% python3 -q
>>> import numpy as np
>>> from numpy import linalg as LA
>>> np.set_printoptions(suppress=True, linewidth=100)
>>> F = np.load("dump.npy")
>>> F
array([[12.,  6.,  3.,  0.,  0.,  9.,  6., 12., 12., 15.,  6.,  6.,  9.,  6.],
       [ 6.,  7.,  2.,  0.,  0.,  6.,  4.,  8.,  8., 10.,  4.,  4.,  6.,  4.],
       [ 3.,  2.,  4.,  0.,  0.,  3.,  2.,  4.,  4.,  5.,  2.,  2.,  3.,  2.],
       [ 0.,  0.,  0.,  3.,  0.,  0.,  0.,  0.,  0.,  0.,  0.,  0.,  0.,  0.],
       [ 0.,  0.,  0.,  0.,  3.,  0.,  0.,  0.,  0.,  0.,  0.,  0.,  0.,  0.],
       [ 9.,  6.,  3.,  0.,  0., 12.,  6., 12., 12., 15.,  6.,  6.,  9.,  6.],
       [ 6.,  4.,  2.,  0.,  0.,  6.,  7.,  8.,  8., 10.,  4.,  4.,  6.,  4.],
       [12.,  8.,  4.,  0.,  0., 12.,  8., 19., 16., 20.,  8.,  8., 12.,  8.],
       [12.,  8.,  4.,  0.,  0., 12.,  8., 16., 19., 20.,  8.,  8., 12.,  8.],
       [15., 10.,  5.,  0.,  0., 15., 10., 20., 20., 28., 10., 10., 15., 10.],
       [ 6.,  4.,  2.,  0.,  0.,  6.,  4.,  8.,  8., 10.,  7.,  4.,  6.,  4.],
       [ 6.,  4.,  2.,  0.,  0.,  6.,  4.,  8.,  8., 10.,  4.,  7.,  6.,  4.],
       [ 9.,  6.,  3.,  0.,  0.,  9.,  6., 12., 12., 15.,  6.,  6., 12.,  6.],
       [ 6.,  4.,  2.,  0.,  0.,  6.,  4.,  8.,  8., 10.,  4.,  4.,  6.,  7.]])
>>> w, vecs = LA.eigh(F)
>>> vec = np.array([-1, -2, 3, -1, 2, -1, 3, -2, 0, -2, 1, 2, 2, -3])
>>> round(float(vec @ F @ vec / (vec @ vec)), 2), round(w[0], 2), np.round(w[-1], 2)
(6.07, np.float64(3.0), np.float64(108.0))
>>> np.round(LA.eigvalsh(F[1:, 1:]), 2)
array([ 3.,  3.,  3.,  3.,  3.,  3.,  3.,  3.,  3.,  3.,  3.,  3., 99.])
>>> vec @ F @ vec
np.float64(334.0)
>>> (np.sign(vecs[:, -1].round(6)) == np.sign(vecs[0, -1].round(6))).astype(int)
array([1, 1, 1, 0, 0, 1, 1, 1, 1, 1, 1, 1, 1, 1])
